$ ipython --no-banner

In [1]: import numpy as np

In [2]: import numpy.linalg as la

In [3]: np.set_printoptions(suppress=True, linewidth=200)

In [4]: tidy = lambda a: np.round(a, 1) + 0

In [5]: mat = np.load("out8.npy")

In [6]: print(mat)
[[-2  0  0  0  0  0  0  0]
 [ 0  2  0  0  0  0  0  0]
 [ 0  0 -1  0  0  0  0  0]
 [ 0  0  0  0  0  0  0  0]
 [ 0  0  0  0 -1  0  0  0]
 [ 0  0  0  0  0  0  0  0]
 [ 0  0  0  0  0  0 -1  0]
 [ 0  0  0  0  0  0  0 -1]]

In [7]: Uu, sigma, Vh = la.svd(mat, full_matrices=False)

In [8]: print((sigma > 1e-8).sum())
6

In [9]: print(tidy(np.cumsum(sigma ** 2) / np.sum(sigma ** 2)))
[0.3 0.7 0.8 0.8 0.9 1.  1.  1. ]

In [10]: print(Vh @ Vh.T)
[[1. 0. 0. 0. 0. 0. 0. 0.]
 [0. 1. 0. 0. 0. 0. 0. 0.]
 [0. 0. 1. 0. 0. 0. 0. 0.]
 [0. 0. 0. 1. 0. 0. 0. 0.]
 [0. 0. 0. 0. 1. 0. 0. 0.]
 [0. 0. 0. 0. 0. 1. 0. 0.]
 [0. 0. 0. 0. 0. 0. 1. 0.]
 [0. 0. 0. 0. 0. 0. 0. 1.]]

In [11]: print(Uu.shape, sigma.shape, Vh.shape)
(8, 8) (8,) (8, 8)

In [12]: feats = np.load("w.npy")

In [13]: print(feats)
[[ 0.8 -0.1  0.1 -0.8 -1.1  1.1 -1.6 -1.1 -2.3 -0.6  1.2 -0.5  1.6  1.1  2.7]
 [-0.3  0.5  1.6  2.9  0.8  0.3 -1.  -0.2 -1.7 -0.4 -1.2 -0.3 -1.4 -0.6 -0.4]
 [-1.  -0.4 -1.7 -1.5  1.5  0.9 -0.1 -1.7 -1.7 -0.3  0.2  1.3 -0.4 -0.1  0.3]
 [ 1.4 -0.8 -1.5 -1.   0.7  1.2  0.   0.2  0.  -0.5  0.8 -0.4  0.   1.   0.4]
 [-1.4  1.4 -1.  -0.4 -0.2  0.9 -2.5  0.4  0.2  1.3 -1.8  2.4  0.8  1.1  0.9]
 [-0.2  0.1  0.1 -0.6  1.1  0.7  0.4 -0.3 -0.4 -1.6  1.8  0.2 -1.   0.5 -1.8]
 [ 0.4  0.   1.8  1.8  0.6  1.1  0.3  0.9 -1.9 -0.1 -0.1 -1.  -0.5 -0.3  0.4]
 [ 2.2  0.5  0.1 -1.   0.6  1.7  0.2 -1.2 -1.   0.4 -0.6  0.9  1.2 -0.2 -1.2]
 [ 0.6  0.3  1.   0.6 -0.2  0.3 -1.3  0.1 -1.4  0.  -1.2 -0.1  0.4  0.1  0.5]
 [ 1.3 -0.5  1.3  0.2  0.5 -0.6  0.  -0.9 -0.7  0.6 -0.1  0.8  1.1 -1.7 -0.5]
 [ 0.1  1.6 -1.2  1.8 -0.5  1.1  1.2 -0.7  1.4  0.6  1.3  0.3 -0.8  0.9 -0.9]
 [-0.3 -1.2 -0.4  1.5  0.6 -1.2  0.   0.7 -0.4  0.  -0.3 -0.5  0.3  0.4 -0.9]
 [ 0.2 -0.6  2.7  2.3  0.5 -1.6 -1.1  0.6  0.2 -0.7 -0.2 -1.   1.   0.   0.6]
 [-1.6 -0.7 -0.1  1.1  0.7 -2.   0.2 -0.8  0.3  0.2  0.7  0.1 -1.3  1.7  1.2]]

In [14]: feats[:, 15]
---------------------------------------------------------------------------
IndexError                                Traceback (most recent call last)
Cell In[14], line 1
----> 1 feats[:, 15]

IndexError: index 15 is out of bounds for axis 1 with size 15

In [15]: print(np.abs(feats).max())
2.9

In [16]: print(np.count_nonzero(feats))
201

In [17]: print(tidy(la.svd(feats, compute_uv=False)))
[7.5 6.5 5.7 5.  4.7 4.1 3.  2.6 2.4 1.6 1.4 1.2 0.8 0.1]

In [18]: print(tidy(feats.sum(axis=1)))
[ 0.5 -1.4 -4.7  1.5  2.1 -1.   3.4  2.6 -0.3  0.8  6.2 -1.7  2.9 -0.3]

In [19]: print(tidy(la.norm(feats)))
14.9

In [20]: la.rank(feats)
---------------------------------------------------------------------------
AttributeError                            Traceback (most recent call last)
Cell In[20], line 1
----> 1 la.rank(feats)

AttributeError: module 'numpy.linalg' has no attribute 'rank'

In [21]: print(la.matrix_rank(feats))
14

In [22]: print(tidy(la.norm(feats, 2)))
7.5

In [23]: print(tidy(feats[0] @ feats[4]))
4.1

In [24]: print(tidy(la.norm(feats, 1)), tidy(la.norm(feats, np.inf)))
17.5 16.7

In [25]: print(tidy(la.norm(feats, axis=0)))
[3.9 2.9 4.9 5.4 2.9 4.3 3.8 3.1 4.5 2.6 3.8 3.4 3.6 3.3 4.2]

In [26]: vec = np.array([-1, -3, -1, -3, 3, 0, -1, 3, 2, -1, -3, 0, 0, 1, -3])

In [27]: print(np.sign((feats @ vec).round(6)))
[-1. -1.  1.  1.  1.  1. -1.  0. -1. -1. -1.  1. -1. -1.]

In [28]: print(tidy(feats @ vec))
[-17.8  -7.5   3.2   6.1   5.4   4.9  -8.3   0.   -3.9  -4.8 -12.    6.9  -3.7  -3.6]

In [29]: print(tidy(feats @ np.ones(15)))
[ 0.5 -1.4 -4.7  1.5  2.1 -1.   3.4  2.6 -0.3  0.8  6.2 -1.7  2.9 -0.3]

In [30]: A = np.load("x.npy")

In [31]: print(tidy(A))
[[ 1.   0.   0.1  0.1  0.1  0.   0. ]
 [ 0.   0.9 -0.2 -0.1 -0.1  0.   0.1]
 [ 0.1 -0.2  0.6 -0.3 -0.3  0.   0.2]
 [ 0.1 -0.1 -0.3  0.8 -0.2  0.   0.1]
 [ 0.1 -0.1 -0.3 -0.2  0.7  0.   0.1]
 [ 0.   0.   0.   0.   0.   1.   0. ]
 [ 0.   0.1  0.2  0.1  0.1  0.   0.9]]

In [32]: Uu, sigma, Vh = la.svd(A)

In [33]: V = Vh[:(sigma > 1e-8).sum()]

In [34]: rng = np.random.default_rng(52)

In [35]: vec = A[1] + -1 * A[5] + rng.integers(2) * np.eye(7)[6]

In [36]: print(tidy(vec))
[ 0.   0.9 -0.2 -0.1 -0.1 -1.   1.1]

In [37]: print(np.allclose(V.T @ V @ vec, vec))
False

In [38]: print(tidy(la.norm(vec - V.T @ V @ vec)))
0.3

In [39]: print(la.matrix_rank(np.vstack([A, vec])))
7

In [40]: idx = rng.permutation(7)

In [41]: print(idx)
[4 2 3 1 6 5 0]

In [42]: B = A[idx][:, idx]

In [43]: print(tidy(B))
[[ 0.7 -0.3 -0.2 -0.1  0.1  0.   0.1]
 [-0.3  0.6 -0.3 -0.2  0.2  0.   0.1]
 [-0.2 -0.3  0.8 -0.1  0.1  0.   0.1]
 [-0.1 -0.2 -0.1  0.9  0.1  0.   0. ]
 [ 0.1  0.2  0.1  0.1  0.9  0.   0. ]
 [ 0.   0.   0.   0.   0.   1.   0. ]
 [ 0.1  0.1  0.1  0.   0.   0.   1. ]]

In [44]: print(tidy(la.det(B)), tidy(la.det(A[idx])))
0.0 0.0

In [45]: print(tidy(np.diag(B)))
[0.7 0.6 0.8 0.9 0.9 1.  1. ]

In [46]: print(np.trace(B))
6.0

In [47]: print(tidy(np.trace(la.pinv(A) @ A)))
6.0

In [48]: print(tidy(A @ la.pinv(A) @ A))
[[ 1.   0.   0.1  0.1  0.1  0.   0. ]
 [ 0.   0.9 -0.2 -0.1 -0.1  0.   0.1]
 [ 0.1 -0.2  0.6 -0.3 -0.3  0.   0.2]
 [ 0.1 -0.1 -0.3  0.8 -0.2  0.   0.1]
 [ 0.1 -0.1 -0.3 -0.2  0.7  0.   0.1]
 [ 0.   0.   0.   0.   0.   1.   0. ]
 [ 0.   0.1  0.2  0.1  0.1  0.   0.9]]

In [49]: print(np.unique(A.round(6), axis=0).shape)
(7, 7)

In [50]: B = A / np.sqrt((A ** 2).mean(axis=1, keepdims=True))

In [51]: print(tidy(A - A.mean(axis=1, keepdims=True)))
[[ 0.8 -0.1 -0.1 -0.1 -0.1 -0.2 -0.2]
 [ 0.   0.8 -0.3 -0.2 -0.2 -0.1  0. ]
 [ 0.1 -0.2  0.6 -0.3 -0.3  0.   0.1]
 [ 0.  -0.2 -0.3  0.8 -0.3 -0.1  0. ]
 [ 0.1 -0.2 -0.4 -0.2  0.7  0.   0.1]
 [-0.1 -0.1 -0.1 -0.1 -0.1  0.9 -0.1]
 [-0.2 -0.1  0.  -0.1 -0.1 -0.2  0.7]]

In [52]: print(la.matrix_rank(B) == la.matrix_rank(A))
True

In [53]: W0 = np.diag(np.array([1, -1, -1, -1, 2, -2, -1, 0, 1, 1, -1, 1, -1]))

In [54]: print(W0)
[[ 1  0  0  0  0  0  0  0  0  0  0  0  0]
 [ 0 -1  0  0  0  0  0  0  0  0  0  0  0]
 [ 0  0 -1  0  0  0  0  0  0  0  0  0  0]
 [ 0  0  0 -1  0  0  0  0  0  0  0  0  0]
 [ 0  0  0  0  2  0  0  0  0  0  0  0  0]
 [ 0  0  0  0  0 -2  0  0  0  0  0  0  0]
 [ 0  0  0  0  0  0 -1  0  0  0  0  0  0]
 [ 0  0  0  0  0  0  0  0  0  0  0  0  0]
 [ 0  0  0  0  0  0  0  0  1  0  0  0  0]
 [ 0  0  0  0  0  0  0  0  0  1  0  0  0]
 [ 0  0  0  0  0  0  0  0  0  0 -1  0  0]
 [ 0  0  0  0  0  0  0  0  0  0  0  1  0]
 [ 0  0  0  0  0  0  0  0  0  0  0  0 -1]]

In [55]: # looks like rank 12

In [56]: w, V = la.eigh(W0)

In [57]: vec = np.array([2, 0, 1, 2, 1, 1, 2, 0, 2, 1, 2, 2, 0])

In [58]: print(tidy(la.eigvalsh(W0[1:, 1:])))
[-2. -1. -1. -1. -1. -1. -1.  0.  1.  1.  1.  2.]

In [59]: print((np.sign(V[:, -1].round(6)) == np.sign(V[0, -1].round(6))).astype(int))
[1 1 1 1 0 1 1 1 1 1 1 1 1]

In [60]: print(vec @ W0 @ vec)
0

In [61]: print(np.abs(W0).sum(axis=1).max(), np.abs(w).max())
2 2.0
